$ python -q
>>> import numpy as np
>>> import numpy.linalg as la
>>> np.set_printoptions(precision=3, suppress=True, linewidth=160, floatmode="fixed")
>>> M = np.loadtxt("mat.csv", delimiter=",")
>>> M
array([[0.500, 0.000, 0.000, 0.000, 0.000, 0.000, 0.000, 0.500, 0.000, 0.000, 0.000],
       [0.200, 0.400, 0.000, 0.200, 0.000, 0.000, 0.000, 0.000, 0.000, 0.200, 0.000],
       [0.000, 0.000, 0.667, 0.000, 0.000, 0.000, 0.333, 0.000, 0.000, 0.000, 0.000],
       [0.200, 0.000, 0.200, 0.200, 0.000, 0.200, 0.000, 0.000, 0.000, 0.200, 0.000],
       [0.000, 0.000, 0.250, 0.000, 0.250, 0.250, 0.000, 0.250, 0.000, 0.000, 0.000],
       [0.000, 0.000, 0.200, 0.000, 0.000, 0.400, 0.000, 0.200, 0.000, 0.200, 0.000],
       [0.000, 0.167, 0.167, 0.000, 0.167, 0.000, 0.167, 0.000, 0.000, 0.167, 0.167],
       [0.000, 0.200, 0.000, 0.200, 0.000, 0.000, 0.200, 0.400, 0.000, 0.000, 0.000],
       [0.143, 0.143, 0.000, 0.000, 0.000, 0.143, 0.143, 0.143, 0.143, 0.000, 0.143],
       [0.000, 0.000, 0.000, 0.000, 0.000, 0.000, 0.000, 0.000, 0.000, 1.000, 0.000],
       [0.000, 0.333, 0.000, 0.000, 0.000, 0.000, 0.000, 0.000, 0.000, 0.000, 0.667]])
>>> np.round(la.matrix_power(M, 100), 3) + 0
array([[0.000, 0.000, 0.000, 0.000, 0.000, 0.000, 0.000, 0.000, 0.000, 1.000, 0.000],
       [0.000, 0.000, 0.000, 0.000, 0.000, 0.000, 0.000, 0.000, 0.000, 1.000, 0.000],
       [0.000, 0.000, 0.000, 0.000, 0.000, 0.000, 0.000, 0.000, 0.000, 1.000, 0.000],
       [0.000, 0.000, 0.000, 0.000, 0.000, 0.000, 0.000, 0.000, 0.000, 1.000, 0.000],
       [0.000, 0.000, 0.000, 0.000, 0.000, 0.000, 0.000, 0.000, 0.000, 1.000, 0.000],
       [0.000, 0.000, 0.000, 0.000, 0.000, 0.000, 0.000, 0.000, 0.000, 1.000, 0.000],
       [0.000, 0.000, 0.000, 0.000, 0.000, 0.000, 0.000, 0.000, 0.000, 1.000, 0.000],
       [0.000, 0.000, 0.000, 0.000, 0.000, 0.000, 0.000, 0.000, 0.000, 1.000, 0.000],
       [0.000, 0.000, 0.000, 0.000, 0.000, 0.000, 0.000, 0.000, 0.000, 1.000, 0.000],
       [0.000, 0.000, 0.000, 0.000, 0.000, 0.000, 0.000, 0.000, 0.000, 1.000, 0.000],
       [0.000, 0.000, 0.000, 0.000, 0.000, 0.000, 0.000, 0.000, 0.000, 1.000, 0.000]])
>>> np.sort(np.abs(la.eigvals(M)))[::-1]
array([1.000, 0.922, 0.676, 0.676, 0.388, 0.388, 0.297, 0.297, 0.176, 0.176, 0.143])
>>> M.sum(axis=1)
array([1.000, 1.000, 1.000, 1.000, 1.000, 1.000, 1.000, 1.000, 1.000, 1.000, 1.000])
>>> pr = np.eye(11)[8]
>>> for _ in range(6):
...     pr = pr @ M
...     print(pr.round(3))
... 
[0.143 0.143 0.000 0.000 0.000 0.143 0.143 0.143 0.143 0.000 0.143]
[0.120 0.178 0.052 0.057 0.024 0.078 0.073 0.178 0.020 0.081 0.139]
[0.110 0.168 0.080 0.082 0.018 0.051 0.068 0.156 0.003 0.156 0.108]
[0.106 0.146 0.096 0.081 0.016 0.042 0.070 0.132 0.000 0.227 0.084]
[0.098 0.125 0.104 0.072 0.016 0.037 0.070 0.118 0.000 0.293 0.067]
[0.088 0.108 0.107 0.063 0.016 0.033 0.070 0.108 0.000 0.351 0.057]
>>> other = la.inv(M)
>>> np.allclose(other, M.T)
False
>>> (np.abs(other) > 1e-9).astype(int)
array([[1, 1, 1, 1, 1, 1, 1, 1, 0, 1, 1],
       [1, 1, 1, 1, 1, 1, 1, 1, 0, 1, 1],
       [1, 1, 1, 1, 1, 1, 1, 1, 0, 1, 1],
       [1, 1, 1, 1, 1, 1, 1, 1, 0, 1, 1],
       [1, 1, 1, 1, 1, 1, 1, 1, 0, 1, 1],
       [1, 1, 1, 1, 1, 1, 1, 1, 0, 1, 1],
       [1, 1, 1, 1, 1, 1, 1, 1, 0, 1, 1],
       [1, 1, 1, 1, 1, 1, 1, 1, 0, 1, 1],
       [1, 1, 1, 1, 1, 1, 1, 1, 1, 1, 1],
       [0, 0, 0, 0, 0, 0, 0, 0, 0, 1, 0],
       [1, 1, 1, 1, 1, 1, 1, 1, 0, 1, 1]])
>>> np.round(M @ other, 3) + 0
array([[1.000, 0.000, 0.000, 0.000, 0.000, 0.000, 0.000, 0.000, 0.000, 0.000, 0.000],
       [0.000, 1.000, 0.000, 0.000, 0.000, 0.000, 0.000, 0.000, 0.000, 0.000, 0.000],
       [0.000, 0.000, 1.000, 0.000, 0.000, 0.000, 0.000, 0.000, 0.000, 0.000, 0.000],
       [0.000, 0.000, 0.000, 1.000, 0.000, 0.000, 0.000, 0.000, 0.000, 0.000, 0.000],
       [0.000, 0.000, 0.000, 0.000, 1.000, 0.000, 0.000, 0.000, 0.000, 0.000, 0.000],
       [0.000, 0.000, 0.000, 0.000, 0.000, 1.000, 0.000, 0.000, 0.000, 0.000, 0.000],
       [0.000, 0.000, 0.000, 0.000, 0.000, 0.000, 1.000, 0.000, 0.000, 0.000, 0.000],
       [0.000, 0.000, 0.000, 0.000, 0.000, 0.000, 0.000, 1.000, 0.000, 0.000, 0.000],
       [0.000, 0.000, 0.000, 0.000, 0.000, 0.000, 0.000, 0.000, 1.000, 0.000, 0.000],
       [0.000, 0.000, 0.000, 0.000, 0.000, 0.000, 0.000, 0.000, 0.000, 1.000, 0.000],
       [0.000, 0.000, 0.000, 0.000, 0.000, 0.000, 0.000, 0.000, 0.000, 0.000, 1.000]])
>>> round(la.cond(M), 3)
np.float64(21.573)
>>> np.round(la.slogdet(M)[0], 3)
np.float64(1.0)
>>> m1 = np.load("m.npy")
>>> m1
array([[  4,   4,  -4,   4,   0,   2],
       [ -4,   4,  -4,   5,  -4,   5],
       [  3,   5,  -1,  -3,  -2,  -5],
       [  3,  -1,   0,   5,  -3,   3],
       [  2,   4,   4,   5,   1,   4],
       [  3,   2,  -1,  -3,  -3,   0],
       [  5,   3,  -4,   5,  -1,   2],
       [ 16,  -8,   8, -11,  12, -13]])
>>> x0 = np.array([0, 2, 2, 0, 2, 2])
>>> y = m1 @ x0
>>> try:
...     la.solve(m1, y)
... except la.LinAlgError as e:
...     print(e)
... 
Last 2 dimensions of the array must be square
>>> np.round(la.solve(m1.T @ m1, m1.T @ y), 3) + 0
array([0.000, 2.000, 2.000, 0.000, 2.000, 2.000])
>>> np.round(la.lstsq(m1, y)[0], 3) + 0
array([0.000, 2.000, 2.000, 0.000, 2.000, 2.000])
>>> y
array([ 4,  2, -6, -2, 26, -4,  0, -2])
>>> np.round(la.pinv(m1) @ m1, 3) + 0
array([[1.000, 0.000, 0.000, 0.000, 0.000, 0.000],
       [0.000, 1.000, 0.000, 0.000, 0.000, 0.000],
       [0.000, 0.000, 1.000, 0.000, 0.000, 0.000],
       [0.000, 0.000, 0.000, 1.000, 0.000, 0.000],
       [0.000, 0.000, 0.000, 0.000, 1.000, 0.000],
       [0.000, 0.000, 0.000, 0.000, 0.000, 1.000]])
>>> rng = np.random.default_rng(380)
>>> y = y + 0.1 * rng.normal(size=8)
>>> y
array([ 4.097,  1.976, -5.918, -1.950, 25.929, -4.047,  0.120, -2.007])
>>> beta, *_ = la.lstsq(m1, y)
>>> beta.round()
array([0.000, 2.000, 2.000, 0.000, 2.000, 2.000])
>>> other = np.c_[m1[:, :3] @ np.array([[0, 0, 1], [1, 2, 3], [3, 0, 1]]), np.array([-8, -8, -8, 0, -4, -2, -7, 7])]
>>> other
array([[ -8,   8,  12,  -8],
       [ -8,   8,   4,  -8],
       [  2,  10,  17,  -8],
       [ -1,  -2,   0,   0],
       [ 16,   8,  18,  -4],
       [ -1,   4,   8,  -2],
       [ -9,   6,  10,  -7],
       [ 16, -16,   0,   7]])
>>> la.matrix_rank(np.c_[m1, other])
np.int64(7)
>>> la.matrix_rank(other)
np.int64(4)
>>> np.round(la.norm(other - m1 @ la.lstsq(m1, other)[0], axis=0), 3) + 0
array([0.000, 0.000, 0.000, 2.831])
>>> x0 = np.array([1, 0, -1, 2])
>>> y = other @ x0
>>> y
array([-36, -28, -31,  -1, -10, -13, -33,  30])
>>> np.round(la.pinv(other) @ other, 3) + 0
array([[1.000, 0.000, 0.000, 0.000],
       [0.000, 1.000, 0.000, 0.000],
       [0.000, 0.000, 1.000, 0.000],
       [0.000, 0.000, 0.000, 1.000]])
>>> np.round(la.solve(other.T @ other, other.T @ y), 3) + 0
array([ 1.000,  0.000, -1.000,  2.000])
>>> y = y + 0.02 * rng.normal(size=8)
>>> y
array([-36.007, -27.992, -31.039,  -0.998, -10.006, -13.013, -33.012,  30.005])
>>> beta, *_ = la.lstsq(other, y)
>>> np.round(la.norm(y - other @ beta), 3)
np.float64(0.026)
>>> np.round(other.T @ (y - other @ beta), 3) + 0
array([0.000, 0.000, 0.000, 0.000])
>>> beta.round()
array([ 1.000, -0.000, -1.000,  2.000])
>>> [round(float(la.norm(la.solve(other.T @ other + lam * np.eye(4), other.T @ y))), 2) for lam in (0, 1, 10, 100)]
[2.45, 2.38, 2.13, 1.78]
>>> np.count_nonzero(m1)
np.int64(45)
>>> np.diff(m1, axis=0)
array([[ -8,   0,   0,   1,  -4,   3],
       [  7,   1,   3,  -8,   2, -10],
       [  0,  -6,   1,   8,  -1,   8],
       [ -1,   5,   4,   0,   4,   1],
       [  1,  -2,  -5,  -8,  -4,  -4],
       [  2,   1,  -3,   8,   2,   2],
       [ 11, -11,  12, -16,  13, -15]])
>>> np.zeros(8, 6)
Traceback (most recent call last):
  File "<python-input-49>", line 1, in <module>
    np.zeros(8, 6)
    ~~~~~~~~^^^^^^
TypeError: Cannot interpret '6' as a data type
>>> m1[8]
Traceback (most recent call last):
  File "<python-input-50>", line 1, in <module>
    m1[8]
    ~~^^^
IndexError: index 8 is out of bounds for axis 0 with size 8
>>> m1.mean(axis=0)
array([ 4.000,  1.625, -0.250,  0.875,  0.000, -0.250])
>>> P = m1 @ la.solve(m1.T @ m1, m1.T)
>>> np.allclose(P @ P, P)
True
>>> K = np.load("block11.npy")
>>> K
array([[ 1,  1, -1, -1,  1,  1, -1, -1],
       [ 1, -1, -1,  1,  1, -1, -1,  1],
       [ 1,  1,  1,  1,  1,  1,  1,  1],
       [ 1, -1,  1, -1, -1,  1, -1,  1],
       [ 1, -1, -1,  1, -1,  1,  1, -1],
       [ 1, -1,  1, -1,  1, -1,  1, -1],
       [ 1,  1, -1, -1, -1, -1,  1,  1]])
>>> f = np.array([2, 2])
>>> np.polyval(f, K[6])
array([4, 4, 0, 0, 0, 0, 4, 4])
>>> np.convolve(K[6], f)
array([ 2,  4,  0, -4, -4, -4,  0,  4,  2])
>>> np.cross(K[6, :3], K[3, :3])
array([ 0, -2, -2])
>>> np.array([np.convolve(row, f, "same") for row in K])
array([[ 2,  4,  0, -4,  0,  4,  0, -4],
       [ 2,  0, -4,  0,  4,  0, -4,  0],
       [ 2,  4,  4,  4,  4,  4,  4,  4],
       [ 2,  0,  0,  0, -4,  0,  0,  0],
       [ 2,  0, -4,  0,  0,  0,  4,  0],
       [ 2,  0,  0,  0,  0,  0,  0,  0],
       [ 2,  4,  0, -4, -4, -4,  0,  4]])
>>> other = K[0, 0] * K[1:] - np.outer(K[1:, 0], K[0])
>>> other
array([[ 0, -2,  0,  2,  0, -2,  0,  2],
       [ 0,  0,  2,  2,  0,  0,  2,  2],
       [ 0, -2,  2,  0, -2,  0,  0,  2],
       [ 0, -2,  0,  2, -2,  0,  2,  0],
       [ 0, -2,  2,  0,  0, -2,  2,  0],
       [ 0,  0,  0,  0, -2, -2,  2,  2]])
>>> K[:, 0] / K[0, 0]
array([1.000, 1.000, 1.000, 1.000, 1.000, 1.000, 1.000])
>>> U, sv = la.svd(K)
Traceback (most recent call last):
  File "<python-input-64>", line 1, in <module>
    U, sv = la.svd(K)
    ^^^^^
ValueError: too many values to unpack (expected 2)
>>> U, sv, Vh = la.svd(K, full_matrices=False)
>>> U.shape, sv.shape, Vh.shape
((7, 7), (7,), (7, 8))
>>> np.cumsum(sv ** 2) / np.sum(sv ** 2)
array([0.143, 0.286, 0.429, 0.571, 0.714, 0.857, 1.000])
>>> (sv > 1e-8).sum()
np.int64(7)
>>> other = np.array([[0, 3, 3, -1, -2, -3, 3, 3, 2, -3, 2],
...     [-2, -3, -1, -1, 0, 0, 1, -2, -3, 1, -2],
...     [3, 0, 1, -1, 0, -2, -3, -3, 2, -2, 1],
...     [-3, 1, 1, -1, 0, 2, -2, -1, 3, 0, -2]])
>>> J = other.T @ other
>>> J
array([[ 22,   3,   2,   2,   0, -12,  -5,  -2,   3,  -8,  13],
       [  3,  19,  13,  -1,  -6,  -7,   4,  14,  18, -12,  10],
       [  2,  13,  12,  -4,  -6,  -9,   3,   7,  14, -12,   7],
       [  2,  -1,  -4,   4,   2,   3,   1,   3,  -4,   4,   1],
       [  0,  -6,  -6,   2,   4,   6,  -6,  -6,  -4,   6,  -4],
       [-12,  -7,  -9,   3,   6,  17,  -7,  -5,  -4,  13, -12],
       [ -5,   4,   3,   1,  -6,  -7,  23,  18,  -9,  -2,   5],
       [ -2,  14,   7,   3,  -6,  -5,  18,  23,   3,  -5,   9],
       [  3,  18,  14,  -4,  -4,  -4,  -9,   3,  26, -13,   6],
       [ -8, -12, -12,   4,   6,  13,  -2,  -5, -13,  14, -10],
       [ 13,  10,   7,   1,  -4, -12,   5,   9,   6, -10,  13]])
>>> U, sv, Vh = la.svd(J)
>>> evecs = Vh[:(sv > 1e-8).sum()]
>>> x0 = J[9] + -1 * J[2] + rng.integers(2) * np.eye(11)[2]
>>> x0
array([-10.000, -25.000, -23.000,   8.000,  12.000,  22.000,  -5.000, -12.000, -27.000,  26.000, -17.000])
>>> np.allclose(evecs.T @ evecs @ x0, x0)
False
>>> la.matrix_rank(np.vstack([J, x0]))
np.int64(5)
